$ ipython --no-banner

In [1]: import numpy as np

In [2]: from numpy import linalg as LA

In [3]: np.set_printoptions(precision=3, suppress=True, linewidth=200)

In [4]: f = np.array([6, 6, 6, 2, 7, 7])

In [5]: g = np.array([-1, -1, 2])

In [6]: m1 = np.outer(f, g)

In [7]: m1
Out[7]: 
array([[-6, -6, 12],
       [-6, -6, 12],
       [-6, -6, 12],
       [-2, -2,  4],
       [-7, -7, 14],
       [-7, -7, 14]])

In [8]: t3 = np.stack([m1, 3 * m1, m1[::-1]])

In [9]: (t3 @ m1.T).shape
Out[9]: (3, 6, 6)

In [10]: t3.shape
Out[10]: (3, 6, 3)

In [11]: LA.matrix_rank(t3)
Out[11]: array([1, 1, 1])

In [12]: t3.sum(axis=0)
Out[12]: 
array([[-31, -31,  62],
       [-31, -31,  62],
       [-26, -26,  52],
       [-14, -14,  28],
       [-34, -34,  68],
       [-34, -34,  68]])

In [13]: r = LA.matrix_rank(m1)

In [14]: r
Out[14]: np.int64(1)

In [15]: ns = LA.svd(m1)[2][r:].T

In [16]: ns @ ns.T
Out[16]: 
array([[ 0.833, -0.167,  0.333],
       [-0.167,  0.833,  0.333],
       [ 0.333,  0.333,  0.333]])

In [17]: np.allclose(m1 @ ns, 0)
Out[17]: True

In [18]: LA.norm(m1, axis=1).argmax()
Out[18]: np.int64(4)

In [19]: LA.norm(m1, axis=1)
Out[19]: array([14.697, 14.697, 14.697,  4.899, 17.146, 17.146])

In [20]: basis = np.array([[2, 1, 1, 0], [2, 1, 0, 2]])

In [21]: mat = np.repeat(basis, 28 // 2, axis=0)

In [22]: rng = np.random.default_rng(988)

In [23]: mat = mat + 0.02 * rng.normal(size=mat.shape)

In [24]: mat
Out[24]: 
array([[ 2.062,  0.979,  1.013,  0.004],
       [ 2.024,  0.999,  0.979, -0.019],
       [ 1.983,  0.998,  1.029,  0.016],
       [ 2.002,  1.011,  0.978, -0.007],
       [ 1.965,  1.03 ,  0.997,  0.041],
       [ 1.962,  0.99 ,  0.997, -0.027],
       [ 1.995,  1.001,  1.004,  0.013],
       [ 2.036,  1.002,  0.969,  0.008],
       [ 1.978,  0.988,  0.981,  0.002],
       [ 2.019,  1.025,  1.02 ,  0.015],
       [ 1.988,  1.007,  1.011,  0.012],
       [ 1.978,  1.029,  0.994, -0.016],
       [ 1.989,  1.033,  0.981,  0.008],
       [ 1.991,  1.033,  0.977, -0.017],
       [ 1.999,  0.947, -0.018,  2.013],
       [ 1.981,  0.968,  0.016,  1.991],
       [ 2.007,  0.968,  0.036,  2.014],
       [ 2.012,  0.996, -0.03 ,  1.986],
       [ 2.026,  0.996, -0.001,  1.974],
       [ 2.018,  1.062, -0.01 ,  2.006],
       [ 2.025,  1.031, -0.023,  1.994],
       [ 2.001,  1.   , -0.041,  2.014],
       [ 2.016,  1.012,  0.004,  2.02 ],
       [ 2.037,  0.993,  0.01 ,  2.046],
       [ 2.001,  0.971, -0.008,  2.02 ],
       [ 1.993,  0.981, -0.014,  2.018],
       [ 2.023,  0.99 , -0.02 ,  2.008],
       [ 2.   ,  0.974,  0.009,  2.003]])

In [25]: B = np.c_[mat[:, :3] @ np.array([[-7, 5, -1], [-4, 3, -6], [-2, 3, 5]]), np.array([-2, 2, -6, 7, 0, 4, 9, 0, 5, 3, 0, -3, -7, 4, -4, -7, -3, -5, -9, 9, -9, 8, 2, -9, -8, -4, 9, 7])]

In [26]: B
Out[26]: 
array([[-20.375,  16.285,  -2.869,  -2.   ],
       [-20.121,  16.054,  -3.124,   2.   ],
       [-19.93 ,  15.995,  -2.829,  -6.   ],
       [-20.015,  15.977,  -3.178,   7.   ],
       [-19.864,  15.902,  -3.16 ,   0.   ],
       [-19.688,  15.771,  -2.916,   4.   ],
       [-19.979,  15.991,  -2.981,   9.   ],
       [-20.197,  16.093,  -3.202,   0.   ],
       [-19.76 ,  15.797,  -3.002,   5.   ],
       [-20.273,  16.23 ,  -3.065,   3.   ],
       [-19.967,  15.994,  -2.976,   0.   ],
       [-19.949,  15.958,  -3.183,  -3.   ],
       [-20.017,  15.987,  -3.281,  -7.   ],
       [-20.028,  15.989,  -3.305,   4.   ],
       [-17.75 ,  12.786,  -7.773,  -4.   ],
       [-17.773,  12.859,  -7.706,  -7.   ],
       [-17.993,  13.047,  -7.637,  -3.   ],
       [-18.008,  12.959,  -8.136,  -5.   ],
       [-18.165,  13.115,  -8.01 ,  -9.   ],
       [-18.357,  13.249,  -8.439,   9.   ],
       [-18.25 ,  13.147,  -8.324,  -9.   ],
       [-17.926,  12.883,  -8.206,   8.   ],
       [-18.167,  13.127,  -8.072,   2.   ],
       [-18.247,  13.191,  -7.943,  -9.   ],
       [-17.875,  12.894,  -7.866,  -8.   ],
       [-17.844,  12.863,  -7.949,  -4.   ],
       [-18.079,  13.024,  -8.063,   9.   ],
       [-17.914,  12.948,  -7.801,   7.   ]])

In [27]: np.round(LA.lstsq(mat, B[:, 0])[0], 3) + 0
Out[27]: array([-7., -4., -2.,  0.])

In [28]: np.round(LA.norm(B - mat @ LA.lstsq(mat, B)[0], axis=0), 3) + 0
Out[28]: array([ 0.   ,  0.   ,  0.   , 29.884])

In [29]: J = np.loadtxt("out2.csv", delimiter=",")

In [30]: J
Out[30]: 
array([[-11.976,  -7.986, -19.046, -17.005],
       [  2.888,   1.841,  -5.074,   0.98 ],
       [ -9.024,  -6.037, -18.026, -13.919]])

In [31]: B = np.array([[-2, -2], [-2, -2], [0, -1], [-2, -1]])

In [32]: B.T @ J.T
Out[32]: 
array([[ 73.934, -11.418,  57.96 ],
       [ 75.975,  -5.364,  62.067]])

In [33]: np.einsum("ij->j", J)
Out[33]: array([-18.112, -12.182, -42.146, -29.944])

In [34]: LA.matrix_rank(J @ B)
Out[34]: np.int64(2)

In [35]: f = np.array([9, 2])

In [36]: np.polyval(f, J[1])
Out[36]: array([ 27.992,  18.569, -43.666,  10.82 ])

In [37]: np.array([np.convolve(row, f, "same") for row in J])
Out[37]: 
array([[-107.784,  -95.826, -187.386, -191.137],
       [  25.992,   22.345,  -41.984,   -1.328],
       [ -81.216,  -72.381, -174.308, -161.323]])

In [38]: x = np.array([2, -2, 2, 2])

In [39]: h = np.maximum(J @ x, 0)

In [40]: J * (h > 1e-9)[:, None]
Out[40]: 
array([[-0., -0., -0., -0.],
       [ 0.,  0., -0.,  0.],
       [-0., -0., -0., -0.]])

In [41]: np.tanh(J @ x)
Out[41]: array([-1., -1., -1.])

In [42]: round(float(LA.norm(J, 2) / LA.norm(J)), 3)
Out[42]: 0.987

In [43]: LA.matrix_rank(J, rtol=0.1)
Out[43]: np.int64(2)

In [44]: basis = 20 * np.array([[-1.9, -2.1, -0.5, -0.9, -0.5], [-0.7, -0.3, -1.7, -0.3, -0.4]])

In [45]: z = rng.integers(0, 2, 17)

In [46]: X = basis[z] + rng.normal(size=(17, 5))

In [47]: X
Out[47]: 
array([[-13.005,  -6.955, -35.931,  -5.41 ,  -8.083],
       [-39.22 , -42.551, -10.508, -17.645,  -9.925],
       [-38.784, -41.304, -10.885, -17.812,  -8.657],
       [-13.579,  -5.9  , -33.216,  -6.542,  -7.888],
       [-37.69 , -44.264,  -8.711, -18.235, -10.022],
       [-37.491, -41.659, -10.707, -20.985,  -8.638],
       [-12.019,  -6.487, -32.726,  -5.308,  -6.655],
       [-38.242, -40.792,  -9.452, -17.123,  -7.502],
       [-12.516,  -6.162, -34.992,  -5.74 ,  -8.787],
       [-15.6  ,  -5.492, -33.914,  -6.057,  -7.668],
       [-12.808,  -5.795, -33.692,  -5.406,  -8.576],
       [-36.805, -41.62 ,  -8.311, -18.616, -10.388],
       [-14.653,  -8.589, -32.885,  -6.622,  -7.45 ],
       [-38.675, -41.614,  -8.676, -17.504, -11.469],
       [-14.932,  -6.131, -33.726,  -6.996,  -9.371],
       [-12.883,  -7.273, -33.825,  -6.071,  -5.969],
       [-38.611, -42.669,  -9.151, -17.765,  -9.454]])

In [48]: Xs = X - X.mean(axis=0)

In [49]: V = LA.svd(Xs)[2][:2]

In [50]: B = Xs - Xs @ V.T @ V

In [51]: B.std(axis=0)
Out[51]: array([0.759, 0.561, 0.799, 0.851, 0.484])

In [52]: LA.norm(B, axis=1).round(6).argmax()
Out[52]: np.int64(5)

In [53]: Xs = X - X.mean(axis=0)

In [54]: Uu, s, VT = LA.svd(Xs, full_matrices=False)

In [55]: LA.matrix_rank(Xs)
Out[55]: np.int64(5)

In [56]: np.abs(VT[-1])
Out[56]: array([0.057, 0.606, 0.567, 0.539, 0.131])

In [57]: np.round(Xs.mean(axis=0), 3) + 0
Out[57]: array([0., 0., 0., 0., 0.])

In [58]: basis = X[[11, 16]].astype(float)

In [59]: for _ in range(7):
    ...:     z = LA.norm(X[:, None] - basis, axis=-1).argmin(axis=1)
    ...:     basis = np.array([X[z == j].mean(axis=0) for j in range(2)])
    ...: 

In [60]: z
Out[60]: array([0, 1, 1, 0, 1, 1, 0, 1, 0, 0, 0, 1, 0, 1, 0, 0, 1])

In [61]: basis
Out[61]: 
array([[-13.555,  -6.532, -33.879,  -6.017,  -7.827],
       [-38.19 , -42.059,  -9.55 , -18.211,  -9.507]])

In [62]: basis[1] - basis[0]
Out[62]: array([-24.634, -35.527,  24.328, -12.194,  -1.679])

In [63]: np.bincount(z)
Out[63]: array([9, 8])

In [64]: feats = np.load("x.npy")

In [65]: feats
Out[65]: 
array([[ 0.693,  0.428,  0.171],
       [ 0.428,  0.403, -0.239],
       [ 0.171, -0.239,  0.904]])

In [66]: B = feats / np.sqrt((feats ** 2).mean(axis=1, keepdims=True))

In [67]: LA.matrix_rank(B) == LA.matrix_rank(feats)
Out[67]: np.True_

In [68]: LA.matrix_rank(feats - feats.mean(axis=1, keepdims=True))
Out[68]: np.int64(2)

In [69]: LA.norm(B, axis=1)
Out[69]: array([1.732, 1.732, 1.732])

In [70]: B[1]
Out[70]: array([ 1.169,  1.1  , -0.652])
